In [1]: import numpy as np

In [2]: np.set_printoptions(precision=2, suppress=True, linewidth=120, sign=" ")

In [3]: f = np.array([2, 1, 2, 1, 0])

In [4]: K = f[np.abs(np.subtract.outer(np.arange(5), np.arange(5)))]

In [5]: K
Out[5]: 
array([[ 2,  1,  2,  1,  0],
       [ 1,  2,  1,  2,  1],
       [ 2,  1,  2,  1,  2],
       [ 1,  2,  1,  2,  1],
       [ 0,  1,  2,  1,  2]])

In [6]: Y = np.array([[3, 1, 3], [0, 0, 0], [3, 1, 2], [1, 0, 3], [2, 3, 0]])

In [7]: Y.T @ K.T
Out[7]: 
array([[ 13,  10,  17,  10,  11],
       [  4,   5,  10,   5,   8],
       [ 13,  11,  13,  11,   7]])

In [8]: np.vstack([K, Y.T]).shape
Out[8]: (8, 5)

In [9]: np.linalg.matrix_rank(K @ Y)
Out[9]: np.int64(3)

In [10]: gram = K.T @ K

In [11]: np.linalg.matrix_rank(gram)
Out[11]: np.int64(4)

In [12]: np.round(np.linalg.svd(K, compute_uv=False) ** 2, 2) + 0
Out[12]: array([ 47.24,   4.  ,   4.  ,   0.76,   0.  ])

In [13]: gram
Out[13]: 
array([[ 10,   8,  10,   8,   6],
       [  8,  11,  10,  11,   8],
       [ 10,  10,  14,  10,  10],
       [  8,  11,  10,  11,   8],
       [  6,   8,  10,   8,  10]])

In [14]: np.allclose(gram, gram.T)
Out[14]: True

In [15]: np.round(np.linalg.eigvalsh(gram)[::-1], 2) + 0
Out[15]: array([ 47.24,   4.  ,   4.  ,   0.76,   0.  ])

In [16]: mat = np.load("w.npy")

In [17]: mat
Out[17]: 
array([[-1.,  0., -2.,  0., -2.,  0.],
       [ 0., -1.,  0., -2.,  0.,  0.],
       [-2.,  0., -1.,  0., -2.,  0.],
       [ 0., -2.,  0., -1.,  0.,  0.],
       [-2.,  0., -2.,  0., -1.,  0.],
       [ 0.,  0.,  0.,  0.,  0., -1.]])

In [18]: w, V = np.linalg.eigh(mat)

In [19]: np.linalg.eigvalsh(mat @ mat)
Out[19]: array([  1.,   1.,   1.,   1.,   9.,  25.])

In [20]: m1 = np.loadtxt("arr.csv", delimiter=",")

In [21]: m1
Out[21]: 
array([[-1.,  0.],
       [ 0., -1.]])

In [22]: m1.reshape(-1, 2)
Out[22]: 
array([[-1.,  0.],
       [ 0., -1.]])

In [23]: T = m1.reshape(2, 2, -1)

In [24]: T.sum(axis=1)
Out[24]: 
array([[-1.],
       [-1.]])

In [25]: np.einsum("ihd,ihd->ih", T, T)
Out[25]: 
array([[ 1.,  0.],
       [ 0.,  1.]])

In [26]: np.swapaxes(T, 1, 2)[1]
Out[26]: array([[ 0., -1.]])

In [27]: T.transpose(1, 0, 2)
Out[27]: 
array([[[-1.],
        [ 0.]],

       [[ 0.],
        [-1.]]])

In [28]: A = np.loadtxt("block11.csv", delimiter=",")

In [29]: A
Out[29]: 
array([[ -4.04, -17.76,  17.31,   5.36],
       [-18.24,   4.67,  -9.64,  -6.43],
       [ 13.18,   4.87,  -6.33,  -3.57],
       [  3.6 ,   0.81,  -4.54,  -1.96],
       [  0.24,   2.4 ,  25.43,   4.14],
       [ -7.44,  -8.15,  -1.79,  10.03],
       [ 14.2 ,  12.69,  -5.41,  -8.85],
       [  3.66,   9.37, -14.68,  -2.37],
       [-11.55,   3.21,  16.4 ,  25.66],
       [  2.98, -19.47,  -2.23, -12.71],
       [ -1.1 ,   0.02,  -8.71,  -0.78],
       [ 16.54,   0.57,   2.99,  16.04],
       [ -3.58, -16.26, -11.05,  11.58],
       [ -7.79,   7.2 ,   5.39,  -5.42],
       [ 15.23,  11.02,   0.66,  -9.79],
       [  1.62,  -5.13, -14.02,   9.17],
       [ -4.35,   7.12,  -8.81, -21.17],
       [ -1.88,  10.25,  13.27, -16.76]])

In [30]: Ac = A - A.mean(axis=0)

In [31]: U, sv, Vh = np.linalg.svd(Ac, full_matrices=False)

In [32]: np.abs(Vh[0]).argmax()
Out[32]: np.int64(3)

In [33]: round(float((sv ** 2).sum() ** 2 / (sv ** 4).sum()), 2)
Out[33]: 3.43

In [34]: sv
Out[34]: array([ 57.12,  45.66,  39.25,  33.  ])

In [35]: np.linalg.matrix_rank(Ac)
Out[35]: np.int64(4)

In [36]: Vh[0] * np.sign(Vh[0, np.abs(Vh[0]).argmax()])
Out[36]: array([-0.25, -0.4 ,  0.49,  0.73])

In [37]: A.reshape(-1, 2)
Out[37]: 
array([[ -4.04, -17.76],
       [ 17.31,   5.36],
       [-18.24,   4.67],
       [ -9.64,  -6.43],
       [ 13.18,   4.87],
       [ -6.33,  -3.57],
       [  3.6 ,   0.81],
       [ -4.54,  -1.96],
       [  0.24,   2.4 ],
       [ 25.43,   4.14],
       [ -7.44,  -8.15],
       [ -1.79,  10.03],
       [ 14.2 ,  12.69],
       [ -5.41,  -8.85],
       [  3.66,   9.37],
       [-14.68,  -2.37],
       [-11.55,   3.21],
       [ 16.4 ,  25.66],
       [  2.98, -19.47],
       [ -2.23, -12.71],
       [ -1.1 ,   0.02],
       [ -8.71,  -0.78],
       [ 16.54,   0.57],
       [  2.99,  16.04],
       [ -3.58, -16.26],
       [-11.05,  11.58],
       [ -7.79,   7.2 ],
       [  5.39,  -5.42],
       [ 15.23,  11.02],
       [  0.66,  -9.79],
       [  1.62,  -5.13],
       [-14.02,   9.17],
       [ -4.35,   7.12],
       [ -8.81, -21.17],
       [ -1.88,  10.25],
       [ 13.27, -16.76]])

In [38]: T = A.reshape(18, 2, -1)

In [39]: T.shape
Out[39]: (18, 2, 2)

In [40]: np.swapaxes(T, 1, 2)[0]
Out[40]: 
array([[ -4.04,  17.31],
       [-17.76,   5.36]])

In [41]: X = np.load("case3.npy")

In [42]: X
Out[42]: 
array([[ 2,  2,  2,  2],
       [ 2,  4,  4,  4],
       [ 2,  4,  6,  6],
       [ 2,  4,  6,  8]])

In [43]: np.count_nonzero(X)
Out[43]: np.int64(16)

In [44]: np.linalg.matrix_rank(X)
Out[44]: np.int64(4)

In [45]: np.unravel_index(np.abs(X).argmax(), X.shape)
Out[45]: (np.int64(3), np.int64(3))

In [46]: np.linalg.svd(X, compute_uv=False)
Out[46]: array([ 16.58,   2.  ,   0.85,   0.57])

In [47]: np.diff(X, axis=0)
Out[47]: 
array([[ 0,  2,  2,  2],
       [ 0,  0,  2,  2],
       [ 0,  0,  0,  2]])

In [48]: J = np.array([[0.0, 1.7, -0.4, -0.1, -0.1],
    ...:     [0.5, -0.8, 0.5, 0.9, -0.1],
    ...:     [-0.6, -1.5, 0.0, -0.6, 1.1],
    ...:     [0.76, -0.92, 0.33, 1.07, -0.08]])

In [49]: np.linalg.norm(J, axis=0)
Out[49]: array([ 1.09,  2.57,  0.72,  1.52,  1.11])

In [50]: round(float(np.linalg.norm(J[3], 1)), 2), round(np.linalg.norm(J[3], np.inf), 2)
Out[50]: (3.16, np.float64(1.07))

In [51]: np.round(np.linalg.norm(J, 2), 2)
Out[51]: np.float64(2.75)

In [52]: np.round(np.linalg.norm(J[3] - J[2]), 2)
Out[52]: np.float64(2.54)

In [53]: round(np.linalg.norm(J, "nuc"), 2)
Out[53]: np.float64(5.43)

In [54]: data = np.loadtxt("out19.csv", delimiter=",")

In [55]: data
Out[55]: 
array([[ 1.  ,  0.  ,  0.  ],
       [ 0.  , -0.5 , -0.87],
       [ 0.  ,  0.87, -0.5 ]])

In [56]: hat = np.triu(np.array([[-1, -1, 2], [1, -1, -1], [-2, 0, 0]]), 1) + np.eye(3)

In [57]: Y = hat @ data @ np.linalg.inv(hat)

In [58]: np.linalg.matrix_rank(Y)
Out[58]: np.int64(3)

In [59]: np.round(np.poly(Y), 2) + 0
Out[59]: array([ 1.,  0.,  0., -1.])

In [60]: round(float(np.trace(Y)), 2), round(float(np.trace(data)), 2)
Out[60]: (0.0, 0.0)

In [61]: Y
Out[61]: 
array([[ 1.  ,  3.23,  1.1 ],
       [ 0.  , -1.37, -1.73],
       [ 0.  ,  0.87,  0.37]])

In [62]: round(np.linalg.det(data), 2)
Out[62]: np.float64(1.0)

In [63]: (data != 0).astype(int)
Out[63]: 
array([[ 1,  0,  0],
       [ 0,  1,  1],
       [ 0,  1,  1]])

In [64]: np.flatnonzero(np.linalg.matrix_power((data != 0) + (data.T != 0) + np.eye(3), 3)[0])
Out[64]: array([ 0])

In [65]: data @ data
Out[65]: 
array([[ 1.  ,  0.  ,  0.  ],
       [ 0.  , -0.5 ,  0.87],
       [ 0.  , -0.87, -0.5 ]])

In [66]: np.sort(np.abs(np.linalg.eigvals(data)))
Out[66]: array([ 1.,  1.,  1.])

In [67]: np.round(np.abs(np.linalg.eigvals(data)).max(), 2)
Out[67]: np.float64(1.0)

In [68]: (data + data.T) / 2
Out[68]: 
array([[ 1. ,  0. ,  0. ],
       [ 0. , -0.5,  0. ],
       [ 0. ,  0. , -0.5]])

In [69]: np.linalg.matrix_power(data, 2)
Out[69]: 
array([[ 1.  ,  0.  ,  0.  ],
       [ 0.  , -0.5 ,  0.87],
       [ 0.  , -0.87, -0.5 ]])

In [70]: np.allclose(data @ data.T, data.T @ data)
Out[70]: True

In [71]: np.allclose(data, data.T)
Out[71]: False

In [72]: E = np.diag(np.array([3, 1, 3, 9]))

In [73]: E
Out[73]: 
array([[ 3,  0,  0,  0],
       [ 0,  1,  0,  0],
       [ 0,  0,  3,  0],
       [ 0,  0,  0,  9]])

In [74]: np.flatnonzero(np.linalg.matrix_power((E != 0) + (E.T != 0) + np.eye(4), 4)[1])
Out[74]: array([ 1])

In [75]: (np.linalg.matrix_power((E != 0) + (E.T != 0) + np.eye(4), 4) > 0).astype(int)
Out[75]: 
array([[ 1,  0,  0,  0],
       [ 0,  1,  0,  0],
       [ 0,  0,  1,  0],
       [ 0,  0,  0,  1]])

In [76]: (E != 0).astype(int)
Out[76]: 
array([[ 1,  0,  0,  0],
       [ 0,  1,  0,  0],
       [ 0,  0,  1,  0],
       [ 0,  0,  0,  1]])

In [77]: E @ E
Out[77]: 
array([[  9,   0,   0,   0],
       [  0,   1,   0,   0],
       [  0,   0,   9,   0],
       [  0,   0,   0,  81]])

In [78]: round(np.linalg.det(E), 2)
Out[78]: np.float64(81.0)
